$ python3 -q
>>> import numpy as np
>>> import numpy.linalg as la
>>> np.set_printoptions(precision=2, suppress=True, linewidth=100, floatmode="fixed")
>>> rnd = lambda a: np.round(a, 2) + 0
>>> feats = np.load("run2.npy")
>>> print(rnd(feats))
[[-1.69  4.04 -5.57  4.58  3.13  4.37 -0.05]
 [ 3.37  3.06  3.25 -4.84 -3.78 -4.50  3.28]
 [ 2.87  7.78 -0.90 -2.12 -2.06 -1.86  4.27]
 [-3.42 -3.82 -2.80  4.63  3.67  4.30 -3.53]
 [ 0.49  7.79 -4.72  2.13  1.07  2.12  2.58]
 [-2.43 -8.32  1.98  1.13  1.37  0.93 -4.11]
 [-3.25 -1.96 -3.84  5.05  3.86  4.71 -2.88]
 [-2.44  1.84 -5.22  5.07  3.63  4.79 -1.22]
 [ 3.43  4.91  2.04 -4.24 -3.45 -3.90  3.85]
 [ 3.29  2.25  3.69 -5.00 -3.85 -4.67  2.99]
 [-3.14 -1.21 -4.19  5.13  3.88  4.81 -2.58]
 [ 0.42  7.72 -4.78  2.22  1.15  2.21  2.51]
 [-3.17 -6.98 -0.16  2.97  2.65  2.68 -4.26]
 [-3.40 -5.62 -1.48  3.90  3.24  3.57 -4.03]
 [-3.24 -6.72 -0.45  3.19  2.79  2.89 -4.23]
 [-0.56  6.38 -5.41  3.46  2.15  3.35  1.42]
 [-3.20 -1.62 -4.00  5.09  3.87  4.76 -2.75]
 [-3.26 -2.01 -3.81  5.04  3.86  4.70 -2.90]
 [ 2.64  8.11 -1.49 -1.59 -1.69 -1.36  4.21]
 [ 2.77  7.95 -1.18 -1.87 -1.89 -1.63  4.25]
 [ 3.17  7.00  0.14 -2.96 -2.64 -2.67  4.26]
 [-0.25  6.86 -5.25  3.09  1.85  3.02  1.78]
 [-0.16  6.99 -5.20  2.98  1.76  2.91  1.88]
 [ 0.86  8.12 -4.36  1.60  0.66  1.63  2.94]
 [-2.97 -7.57  0.58  2.38  2.25  2.12 -4.28]
 [-0.09 -7.33  5.04 -2.66 -1.50 -2.62 -2.16]
 [-2.04 -8.51  2.73  0.37  0.82  0.21 -3.89]
 [-2.26  2.43 -5.35  4.98  3.53  4.72 -0.92]
 [-2.69 -8.06  1.38  1.69  1.76  1.46 -4.22]
 [-1.68 -8.52  3.33 -0.29  0.33 -0.41 -3.63]
 [ 1.50 -4.49  5.59 -4.42 -2.98 -4.22 -0.21]
 [ 3.18  1.50  4.06 -5.11 -3.87 -4.78  2.70]
 [ 3.40  5.54  1.55 -3.94 -3.27 -3.61  4.01]
 [-2.09  2.97 -5.45  4.87  3.41  4.62 -0.64]
 [ 3.43  4.29  2.48 -4.48 -3.59 -4.14  3.68]]
>>> Uu, s, vt = la.svd(feats, full_matrices=False)
>>> print(rnd(np.cumsum(s ** 2) / np.sum(s ** 2)))
[0.58 1.00 1.00 1.00 1.00 1.00 1.00]
>>> print(rnd(vt @ vt.T))
[[1.00 0.00 0.00 0.00 0.00 0.00 0.00]
 [0.00 1.00 0.00 0.00 0.00 0.00 0.00]
 [0.00 0.00 1.00 0.00 0.00 0.00 0.00]
 [0.00 0.00 0.00 1.00 0.00 0.00 0.00]
 [0.00 0.00 0.00 0.00 1.00 0.00 0.00]
 [0.00 0.00 0.00 0.00 0.00 1.00 0.00]
 [0.00 0.00 0.00 0.00 0.00 0.00 1.00]]
>>> print(rnd(s / s[0]))
[1.00 0.86 0.00 0.00 0.00 0.00 0.00]
>>> Uu, s, vt = la.svd(feats)
>>> V = vt[:(s > 1e-8).sum()]
>>> rng = np.random.default_rng(880224)
>>> x = feats[32] + -1 * feats[18] + rng.integers(2) * np.eye(7)[4]
>>> print(rnd(x))
[ 0.76 -2.58  3.04 -2.35 -0.58 -2.25 -0.19]
>>> print(la.matrix_rank(np.vstack([feats, x])))
3
>>> print(np.allclose(V.T @ V @ x, x))
False
>>> print(rnd(np.diag(V.T @ V)))
[0.12 0.73 0.31 0.27 0.15 0.24 0.18]
>>> print(np.abs(np.diag(la.qr(feats)[1])) > 1e-9)
[ True  True False False False False False]
>>> print(rnd(np.trace(la.pinv(feats) @ feats)))
2.0
>>> Z = feats[[27, 34]].astype(float)
>>> for _ in range(3):
...     labels = la.norm(feats[:, None] - Z, axis=-1).argmin(axis=1)
...     Z = np.array([feats[labels == j].mean(axis=0) for j in range(2)])
... 
>>> print(labels)
[0 1 1 0 0 0 0 0 1 1 0 0 0 0 0 0 0 0 1 1 1 0 0 0 0 1 0 0 0 0 1 1 1 0 1]
>>> print(rnd(Z))
[[-1.98 -0.69 -2.70  3.27  2.46  3.06 -1.61]
 [ 2.75  3.38  2.02 -3.60 -2.88 -3.33  2.93]]
>>> print(np.abs(Z[1] - Z[0]).argmax())
3
>>> X = np.load("data.npy")
>>> print(X)
[[-2 -2 -2]
 [-2 -4 -4]
 [-2 -4 -6]]
>>> hat = np.triu(np.array([[0, 6, 2], [5, 4, 4], [3, 9, 2]]), 1) + np.eye(3)
>>> B = hat @ X @ la.inv(hat)
>>> print(rnd(np.poly(B)))
[ 1.00 12.00 20.00  8.00]
>>> print(np.trace(B), np.trace(X))
-12.0 -12
>>> print(np.all(la.eigvalsh(X) > 0))
False
>>> E = np.array([[3, 3, 0, 0], [-3, 2, 0, 0], [0, 0, 3, 3], [0, 0, -3, 2]])
>>> print((la.matrix_power((E != 0) + (E.T != 0) + np.eye(4), 4) > 0).astype(int))
[[1 1 0 0]
 [1 1 0 0]
 [0 0 1 1]
 [0 0 1 1]]
>>> print(rnd(la.norm(E, 1)), rnd(la.norm(E, np.inf)))
6.0 6.0
>>> print(rnd(la.norm(E, 2)))
4.41
>>> print(rnd(la.norm(E[3] - E[2])))
6.08
>>> print(rnd(la.norm(E, "nuc")))
15.62
>>> print(la.norm(E, axis=1).argmax())
0
>>> print(rnd(la.norm(E, axis=0)))
[4.24 3.61 4.24 3.61]
>>> labels = rng.permutation(3)
>>> B = X[:, labels] * rng.choice([-1, 1], 3)
>>> print(B)
[[-2 -2 -2]
 [-2 -4 -4]
 [-2 -6 -4]]
>>> Uu, _, vt = la.svd(X.T @ B)
>>> print(rnd(Uu @ vt))
[[1.00 0.00 0.00]
 [0.00 0.00 1.00]
 [0.00 1.00 0.00]]
>>> print(labels)
[0 2 1]
>>> K = np.load("w.npy")
>>> print(K)
[[-5 -3 -5 -3 -5 -3]
 [ 8 -2  8 -2  8 -2]
 [-4  7 -4  7 -4  7]
 [-5 -3 -5 -3 -5 -3]
 [ 8 -2  8 -2  8 -2]
 [-4  7 -4  7 -4  7]]
>>> print(np.allclose(K @ K.T, K.T @ K))
False
>>> print(np.trace(K))
1
>>> print(rnd(la.det(K)))
0.0
>>> M = np.load("case1.npy")
>>> print(M)
[[  0   0   0   0   0   0   0   0]
 [-25 -45 -45 -30 -35   0  35  10]
 [-10 -18 -18 -12 -14   0  14   4]
 [-10 -18 -18 -12 -14   0  14   4]
 [ -5  -9  -9  -6  -7   0   7   2]
 [  0   0   0   0   0   0   0   0]
 [-15 -27 -27 -18 -21   0  21   6]
 [-20 -36 -36 -24 -28   0  28   8]]
>>> Uu, s, vt = la.svd(M)
>>> V = vt[:(s > 1e-8).sum()]
>>> x = M[6] + 3 * M[1] + rng.integers(2) * np.eye(8)[2]
>>> print(x)
[ -90.00 -162.00 -162.00 -108.00 -126.00    0.00  126.00   36.00]
>>> print(rnd(V.T @ V))
[[ 0.08  0.14  0.14  0.09  0.11  0.00 -0.11 -0.03]
 [ 0.14  0.25  0.25  0.17  0.19  0.00 -0.19 -0.06]
 [ 0.14  0.25  0.25  0.17  0.19  0.00 -0.19 -0.06]
 [ 0.09  0.17  0.17  0.11  0.13  0.00 -0.13 -0.04]
 [ 0.11  0.19  0.19  0.13  0.15  0.00 -0.15 -0.04]
 [ 0.00  0.00  0.00  0.00  0.00  0.00  0.00  0.00]
 [-0.11 -0.19 -0.19 -0.13 -0.15  0.00  0.15  0.04]
 [-0.03 -0.06 -0.06 -0.04 -0.04  0.00  0.04  0.01]]
>>> print(rnd(np.diag(V.T @ V)))
[0.08 0.25 0.25 0.11 0.15 0.00 0.15 0.01]
>>> B = np.array([[-1, 2, 0],
...     [-2, 2, 0],
...     [2, 0, -2],
...     [-2, -1, -2],
...     [2, -1, 2],
...     [1, -2, 1],
...     [-1, -2, 0],
...     [2, -1, 2]])
>>> print(np.vstack([M, B.T]).shape)
(11, 8)
>>> print(np.einsum("ik,kj->ij", M, B))
[[   0    0    0]
 [   0 -155  100]
 [   0  -62   40]
 [   0  -62   40]
 [   0  -31   20]
 [   0    0    0]
 [   0  -93   60]
 [   0 -124   80]]
>>> print(np.einsum("ik,kj->ji", M, B))
[[   0    0    0    0    0    0    0    0]
 [   0 -155  -62  -62  -31    0  -93 -124]
 [   0  100   40   40   20    0   60   80]]
>>> Uu, s, vt = la.svd(M)
>>> print(np.argmax(s[:-1] / (s[1:] + 1e-6)) + 1)
1
>>> B = Uu[:, :1] @ np.diag(s[:1]) @ vt[:1]
>>> print(la.matrix_rank(M, rtol=0.05))
1
>>> print(rnd(B))
[[  0.00   0.00   0.00   0.00   0.00   0.00   0.00   0.00]
 [-25.00 -45.00 -45.00 -30.00 -35.00   0.00  35.00  10.00]
 [-10.00 -18.00 -18.00 -12.00 -14.00   0.00  14.00   4.00]
 [-10.00 -18.00 -18.00 -12.00 -14.00   0.00  14.00   4.00]
 [ -5.00  -9.00  -9.00  -6.00  -7.00   0.00   7.00   2.00]
 [  0.00   0.00   0.00   0.00   0.00   0.00   0.00   0.00]
 [-15.00 -27.00 -27.00 -18.00 -21.00   0.00  21.00   6.00]
 [-20.00 -36.00 -36.00 -24.00 -28.00   0.00  28.00   8.00]]
>>> print(rnd(la.norm(M - B, 2)), rnd(s[1]))
0.0 0.0
>>> print(np.abs(np.diag(la.qr(B)[1])) > 1e-9)
[ True False False False False False False False]
>>> print(np.allclose(B[:-1].T @ la.lstsq(B[:-1].T, B[-1])[0], B[-1]))
True
>>> print(rnd(np.trace(la.pinv(B) @ B)))
1.0
>>> try:
...     la.inv(B)
... except la.LinAlgError as e:
...     print(e)
... 
Singular matrix
>>> print(rnd(B @ la.pinv(B) @ B))
[[  0.00   0.00   0.00   0.00   0.00   0.00   0.00   0.00]
 [-25.00 -45.00 -45.00 -30.00 -35.00   0.00  35.00  10.00]
 [-10.00 -18.00 -18.00 -12.00 -14.00   0.00  14.00   4.00]
 [-10.00 -18.00 -18.00 -12.00 -14.00   0.00  14.00   4.00]
 [ -5.00  -9.00  -9.00  -6.00  -7.00   0.00   7.00   2.00]
 [  0.00   0.00   0.00   0.00   0.00   0.00   0.00   0.00]
 [-15.00 -27.00 -27.00 -18.00 -21.00   0.00  21.00   6.00]
 [-20.00 -36.00 -36.00 -24.00 -28.00   0.00  28.00   8.00]]
>>> print(np.allclose(M @ M.T, M.T @ M))
False
>>> M.inv()
Traceback (most recent call last):
  File "<python-input-75>", line 1, in <module>
    M.inv()
    ^^^^^
AttributeError: 'numpy.ndarray' object has no attribute 'inv'
>>> print(rnd(np.sort(np.abs(la.eigvals(M)))))
[ 0.00  0.00  0.00  0.00  0.00  0.00  0.00 53.00]
